$ ipython --no-banner

In [1]: import numpy as np

In [2]: import numpy.linalg as la

In [3]: np.set_printoptions(suppress=True, linewidth=120)

In [4]: def rnd(a):
   ...:     return np.round(a, 3) + 0
   ...: 

In [5]: data = np.load("m.npy")

In [6]: data
Out[6]: 
array([[ -6.532,  -8.159,   1.769,  13.21 , -10.079,  11.037,   3.846,  -2.755,   6.787,   8.279,  -6.116],
       [ -7.225,  -6.682,   3.366,  11.88 , -11.938,  12.549,   3.88 ,  -2.398,   5.517,   7.827,  -5.549],
       [ -6.738, -10.069,   2.549,  11.95 , -12.802,  13.124,   1.9  ,  -2.358,   5.699,   7.713,  -4.682],
       [ -5.167,  -9.8  ,   5.169,  10.337, -10.679,  13.106,   3.434,  -3.755,   6.206,   7.727,  -6.287],
       [ -5.683,  -7.86 ,   3.274,  11.352, -12.748,  11.904,   2.946,  -3.048,   7.649,   9.921,  -6.773],
       [ -6.625, -10.305,   3.306,  10.998, -12.847,  11.231,   3.29 ,  -2.23 ,   6.389,   9.388,  -6.852],
       [ -6.444,  -6.923,   3.84 ,  11.843, -11.811,   9.714,   3.158,  -0.378,   5.788,   9.446,  -5.368],
       [ -5.788,  -8.143,   3.341,  10.819, -11.151,  11.123,   3.64 ,  -0.706,   5.33 ,   9.767,  -4.268],
       [ -6.199,  -9.403,   4.909,  10.952, -12.164,  11.149,   1.579,  -3.675,   7.164,   8.673,  -6.451],
       [ -5.556,  -8.882,   4.18 ,  11.666, -11.983,  12.792,   2.828,  -2.758,   4.67 ,   8.765,  -6.038],
       [ -6.034,  -8.447,   2.27 ,  13.99 , -10.57 ,  12.64 ,   3.266,  -2.422,   4.237,  10.251,  -9.007],
       [ -6.319,  -6.235,   4.079,  10.843, -12.814,  12.766,   3.364,  -2.899,   7.121,   8.181,  -7.246]])

In [7]: P = data @ la.solve(data.T @ data, data.T)

In [8]: print(rnd(P @ data[:, 6]))
[3.846 3.88  1.9   3.434 2.946 3.29  3.158 3.64  1.579 2.828 3.266 3.364]

In [9]: rnd(np.trace(P))
Out[9]: np.float64(11.0)

In [10]: rnd(np.diag(P))
Out[10]: array([0.924, 0.892, 0.986, 0.901, 0.815, 0.999, 0.926, 0.9  , 0.969, 0.886, 0.991, 0.811])

In [11]: K = np.load("layer4.npy")

In [12]: print(K)
[[14 11 11  4 10 11  9 11  9 13 14  8]
 [11 16 15  8 11  8  9 12 11 14 13 10]
 [11 15 22  8 15 13 10 12 13 16 19 10]
 [ 4  8  8 10  4  4  8  6  5  8  7  3]
 [10 11 15  4 14 11  5 11  7  9 12 10]
 [11  8 13  4 11 13  6  8  7 11 14  6]
 [ 9  9 10  8  5  6 15 10 11 13 14  4]
 [11 12 12  6 11  8 10 15  7 11 12  9]
 [ 9 11 13  5  7  7 11  7 15 14 15  5]
 [13 14 16  8  9 11 13 11 14 19 19  6]
 [14 13 19  7 12 14 14 12 15 19 22  7]
 [ 8 10 10  3 10  6  4  9  5  6  7 10]]

In [13]: la.matrix_rank(K, rtol=0.1)
Out[13]: np.int64(2)

In [14]: la.cond(K) > 100
Out[14]: np.True_

In [15]: rnd(la.norm(K, 2) / la.norm(K))
Out[15]: np.float64(0.982)
